$ python3 -q
>>> import numpy as np
>>> np.set_printoptions(precision=3, suppress=True, linewidth=100)
>>> f = np.array([3, -1, 1, 1, -1, 1, -1, -1, 3])
>>> rng = np.random.default_rng(195)
>>> m1 = np.outer(rng.normal(size=38), f) + 0.05 * rng.normal(size=(38, 9))
>>> m1
array([[ 1.43 , -0.453,  0.422,  0.552, -0.401,  0.468, -0.583, -0.568,  1.507],
       [ 3.116, -1.012,  1.073,  1.007, -1.046,  1.056, -0.994, -1.058,  3.172],
       [-0.154,  0.064, -0.095, -0.01 ,  0.031, -0.058, -0.001,  0.001, -0.219],
       [-3.741,  1.235, -1.255, -1.289,  1.289, -1.259,  1.232,  1.287, -3.685],
       [ 2.311, -0.793,  0.735,  0.77 , -0.75 ,  0.705, -0.727, -0.765,  2.294],
       [ 1.245, -0.414,  0.398,  0.521, -0.451,  0.471, -0.433, -0.426,  1.304],
       [ 0.84 , -0.317,  0.206,  0.295, -0.276,  0.309, -0.274, -0.303,  0.846],
       [-1.359,  0.383, -0.491, -0.463,  0.494, -0.418,  0.533,  0.449, -1.34 ],
       [-0.412,  0.163, -0.124, -0.106,  0.054, -0.038,  0.15 ,  0.066, -0.467],
       [ 1.85 , -0.646,  0.649,  0.647, -0.639,  0.67 , -0.682, -0.621,  1.911],
       [ 0.205,  0.026,  0.111,  0.03 , -0.048,  0.096, -0.036, -0.042,  0.132],
       [ 2.278, -0.764,  0.752,  0.829, -0.798,  0.851, -0.802, -0.787,  2.329],
       [ 6.848, -2.28 ,  2.368,  2.322, -2.391,  2.188, -2.238, -2.28 ,  6.812],
       [-2.891,  0.945, -0.926, -0.994,  0.91 , -0.962,  0.947,  0.928, -2.85 ],
       [-2.283,  0.702, -0.7  , -0.699,  0.605, -0.742,  0.779,  0.763, -2.309],
       [-2.893,  0.971, -0.939, -0.97 ,  0.952, -0.982,  1.042,  0.982, -2.907],
       [-1.721,  0.597, -0.644, -0.717,  0.567, -0.646,  0.7  ,  0.602, -1.831],
       [ 2.854, -0.993,  1.028,  0.977, -1.018,  0.955, -1.041, -0.945,  2.992],
       [-0.677,  0.145, -0.212, -0.2  ,  0.284, -0.203,  0.161,  0.269, -0.726],
       [-1.204,  0.495, -0.487, -0.45 ,  0.415, -0.392,  0.406,  0.464, -1.346],
       [-4.747,  1.532, -1.589, -1.637,  1.666, -1.586,  1.557,  1.626, -4.808],
       [ 1.273, -0.368,  0.333,  0.434, -0.344,  0.394, -0.45 , -0.416,  1.297],
       [ 2.035, -0.795,  0.778,  0.701, -0.614,  0.664, -0.673, -0.643,  1.993],
       [ 3.742, -1.185,  1.218,  1.247, -1.205,  1.175, -1.206, -1.209,  3.72 ],
       [-0.179, -0.042, -0.132, -0.043, -0.027, -0.064,  0.02 ,  0.039, -0.234],
       [-1.771,  0.523, -0.518, -0.497,  0.617, -0.562,  0.587,  0.574, -1.71 ],
       [ 5.187, -1.758,  1.721,  1.74 , -1.72 ,  1.667, -1.742, -1.826,  5.12 ],
       [ 4.019, -1.385,  1.35 ,  1.397, -1.279,  1.33 , -1.358, -1.326,  3.95 ],
       [-0.311, -0.009, -0.069, -0.078, -0.006, -0.125, -0.018,  0.036, -0.273],
       [ 4.17 , -1.374,  1.395,  1.301, -1.401,  1.41 , -1.469, -1.388,  4.265],
       [ 0.028, -0.036,  0.029,  0.143,  0.008,  0.006,  0.136, -0.059, -0.003],
       [ 0.527, -0.194,  0.106,  0.138, -0.192,  0.176, -0.256, -0.229,  0.513],
       [ 4.877, -1.66 ,  1.655,  1.604, -1.571,  1.638, -1.67 , -1.607,  4.871],
       [-3.023,  1.037, -1.062, -1.015,  0.964, -0.949,  1.02 ,  1.01 , -3.001],
       [ 0.196, -0.154,  0.038, -0.028, -0.101,  0.066, -0.062, -0.098,  0.132],
       [-0.915,  0.367, -0.345, -0.367,  0.312, -0.245,  0.396,  0.313, -0.859],
       [ 6.275, -2.119,  2.14 ,  2.068, -2.009,  2.164, -2.171, -2.117,  6.225],
       [-1.885,  0.593, -0.592, -0.547,  0.666, -0.606,  0.632,  0.639, -1.805]])
>>> cov = np.cov(m1, rowvar=False)
>>> m1.std(axis=0)
array([2.773, 0.924, 0.937, 0.932, 0.922, 0.917, 0.94 , 0.932, 2.775])
>>> np.argsort(-m1.std(axis=0).round(6), kind="stable")
array([8, 0, 6, 2, 7, 3, 1, 4, 5])
